>>> import numpy as np
>>> np.set_printoptions(precision=4, suppress=True, linewidth=140)
>>> rd = lambda a: np.round(a, 4) + 0
>>> M = np.array([[0, 0, 0, 0, 0],
...     [0, 4, 0, 0, 0],
...     [5, 2, 4, 0, 0],
...     [4, 4, 2, 1, 0],
...     [1, 0, 1, 3, 2]])
>>> np.trace(M)
np.int64(11)
>>> print(np.allclose(M @ M.T, M.T @ M))
False
>>> assert M == M.T
Traceback (most recent call last):
  File "<python-input-6>", line 1, in <module>
    assert M == M.T
           ^^^^^^^^
ValueError: The truth value of an array with more than one element is ambiguous. Use a.any() or a.all()
>>> print(np.linalg.matrix_power(M, 2))
[[ 0  0  0  0  0]
 [ 0 16  0  0  0]
 [20 16 16  0  0]
 [14 24 10  1  0]
 [19 14 12  9  4]]
>>> rd(np.linalg.norm(M, 2) / np.linalg.norm(M))
np.float64(0.8606)
>>> print(np.argsort(-np.linalg.norm(M, axis=0).round(6), kind="stable")[:3])
[0 1 2]
>>> def softmax(z):
...     e = np.exp(z - z.max(axis=-1, keepdims=True))
...     return e / e.sum(axis=-1, keepdims=True)
... 
>>> softmax(M[0] + 5)
array([0.2, 0.2, 0.2, 0.2, 0.2])
>>> softmax(10 * M[0])
array([0.2, 0.2, 0.2, 0.2, 0.2])
>>> att = M @ M.T / np.sqrt(5)
>>> rd(softmax(att + np.triu(np.full(att.shape, -np.inf), 1)))
array([[1.    , 0.    , 0.    , 0.    , 0.    ],
       [0.0008, 0.9992, 0.    , 0.    , 0.    ],
       [0.    , 0.    , 1.    , 0.    , 0.    ],
       [0.    , 0.0001, 0.39  , 0.6099, 0.    ],
       [0.0011, 0.0011, 0.06  , 0.06  , 0.8779]])
>>> rd(softmax(att))
array([[0.2   , 0.2   , 0.2   , 0.2   , 0.2   ],
       [0.0004, 0.4927, 0.0138, 0.4927, 0.0004],
       [0.    , 0.    , 0.9824, 0.0176, 0.    ],
       [0.    , 0.0001, 0.39  , 0.6099, 0.    ],
       [0.0011, 0.0011, 0.06  , 0.06  , 0.8779]])
